In [1]: import numpy as np

In [2]: from numpy import linalg as LA

In [3]: np.set_printoptions(suppress=True, linewidth=160)

In [4]: feats = np.array([[-3, -1, -3], [1, -1, 0], [-1, -1, -1]])

In [5]: feats
Out[5]: 
array([[-3, -1, -3],
       [ 1, -1,  0],
       [-1, -1, -1]])

In [6]: x0 = np.array([3, -3, 2])

In [7]: y = feats @ x0

In [8]: coef, lr = np.zeros(3), 1 / LA.norm(feats, 2) ** 2

In [9]: for i in range(50):
   ...:     coef -= lr * feats.T @ (feats @ coef - y)
   ...:     if i % 10 == 0: print(i, round(LA.norm(feats @ coef - y), 2))
   ...: 
0 4.85
10 1.78
20 0.7
30 0.37
40 0.29

In [10]: round(LA.cond(feats), 2)
Out[10]: np.float64(15.82)

In [11]: rng = np.random.default_rng(10)

In [12]: lab = rng.permutation(3)

In [13]: other = feats[:, lab] * rng.choice([-1, 1], 3)

In [14]: other
Out[14]: 
array([[ 3,  1, -3],
       [ 0,  1,  1],
       [ 1,  1, -1]])

In [15]: left, _, vt = LA.svd(feats.T @ other)

In [16]: np.round(LA.lstsq(feats, other)[0], 2) + 0
Out[16]: 
array([[ 0.,  0.,  1.],
       [ 0., -1.,  0.],
       [-1.,  0.,  0.]])

In [17]: lab
Out[17]: array([2, 1, 0])

In [18]: np.trace(feats)
Out[18]: np.int64(-5)

In [19]: (feats + feats.T) / 2
Out[19]: 
array([[-3. ,  0. , -2. ],
       [ 0. , -1. , -0.5],
       [-2. , -0.5, -1. ]])

In [20]: np.round(LA.det(feats), 2)
Out[20]: np.float64(2.0)

In [21]: np.allclose(feats, feats.T)
Out[21]: False

In [22]: q, evecs = LA.qr(feats[:, :2])[0], LA.qr(feats[:, 2:])[0]

In [23]: sigma = LA.svd(q.T @ evecs, compute_uv=False)

In [24]: (sigma > 0.9).sum()
Out[24]: np.int64(1)

In [25]: np.round(LA.norm(q @ q.T - evecs @ evecs.T, 2), 2)
Out[25]: np.float64(1.0)

In [26]: sigma.round(2)
Out[26]: array([0.99])

In [27]: E = np.loadtxt("test4.csv", delimiter=",")

In [28]: E
Out[28]: 
array([[ 0.,  0.,  0.],
       [-4.,  2.,  1.],
       [ 0.,  0.,  0.],
       [ 0.,  0.,  0.],
       [ 0.,  0.,  0.],
       [-2.,  0.,  6.],
       [-3.,  2.,  3.],
       [-4.,  2.,  1.],
       [ 0.,  0.,  0.],
       [ 2., -2.,  5.],
       [ 2., -2.,  5.],
       [ 2., -2.,  5.],
       [-4.,  2.,  1.],
       [ 0.,  0.,  0.],
       [-1.,  0.,  8.],
       [-4.,  2.,  1.],
       [ 0.,  0.,  0.],
       [-3.,  2.,  3.],
       [-3.,  2.,  3.],
       [ 1.,  0.,  2.],
       [-4.,  2.,  1.],
       [-1.,  0.,  8.],
       [ 1.,  0.,  2.],
       [ 1.,  0.,  2.],
       [-4.,  2.,  1.]])

In [29]: x0 = np.array([2, 1, 1])

In [30]: y = E @ x0

In [31]: y
Out[31]: array([ 0., -5.,  0.,  0.,  0.,  2., -1., -5.,  0.,  7.,  7.,  7., -5.,  0.,  6., -5.,  0., -1., -1.,  4., -5.,  6.,  4.,  4., -5.])

In [32]: y = y + 0.05 * rng.normal(size=25)

In [33]: y.round(2)
Out[33]: 
array([ 0.01, -5.01,  0.01,  0.04,  0.04,  2.02, -1.02, -5.04, -0.04,  6.98,  7.  ,  6.95, -5.06,  0.02,  5.91, -5.01,  0.02, -1.05, -1.06,  3.96, -4.97,
        5.99,  3.91,  3.98, -4.95])

In [34]: coef, *_ = LA.lstsq(E, y)

In [35]: coef.round(2)
Out[35]: array([1.97, 0.95, 0.99])

In [36]: round(float(LA.norm(y - E @ coef)), 2)
Out[36]: 0.16

In [37]: np.round(E.T @ (y - E @ coef), 2) + 0
Out[37]: array([0., 0., 0.])

In [38]: q, evecs = LA.qr(E[:, :1])[0], LA.qr(E[:, 1:])[0]

In [39]: sigma = LA.svd(q.T @ evecs, compute_uv=False)

In [40]: (sigma > 0.9).sum()
Out[40]: np.int64(1)

In [41]: np.round(np.degrees(np.arccos(sigma.clip(0, 1))), 2)
Out[41]: array([15.85])

In [42]: round(float(LA.norm(q @ q.T - evecs @ evecs.T, 2)), 2)
Out[42]: 1.0

In [43]: other = np.array([[-2, -1], [-1, -1], [-3, -2]])

In [44]: W2 = np.array([[-7, 2, -5, 9], [9, 0, -5, -3]])

In [45]: X = other @ W2 + 0.1 * rng.normal(size=(3, 4))

In [46]: X.round(2)
Out[46]: 
array([[  5.1 ,  -3.94,  14.98, -15.18],
       [ -1.98,  -2.02,  10.01,  -5.85],
       [  3.02,  -5.97,  25.06, -21.03]])

In [47]: C2 = np.cov(E, rowvar=False)

In [48]: np.round(LA.eigvalsh(C2)[::-1], 2)
Out[48]: array([7.66, 4.91, 0.11])

In [49]: C2.shape
Out[49]: (3, 3)

In [50]: round(np.corrcoef(E[:, 0], E[:, 2])[0, 1], 2)
Out[50]: np.float64(0.17)

In [51]: np.round(E.std(axis=0), 2)
Out[51]: array([2.12, 1.3 , 2.44])

In [52]: np.round(np.corrcoef(E.T), 2)
Out[52]: 
array([[ 1.  , -0.94,  0.17],
       [-0.94,  1.  , -0.35],
       [ 0.17, -0.35,  1.  ]])

In [53]: C2.round(2)
Out[53]: 
array([[ 4.69, -2.69,  0.91],
       [-2.69,  1.76, -1.16],
       [ 0.91, -1.16,  6.23]])
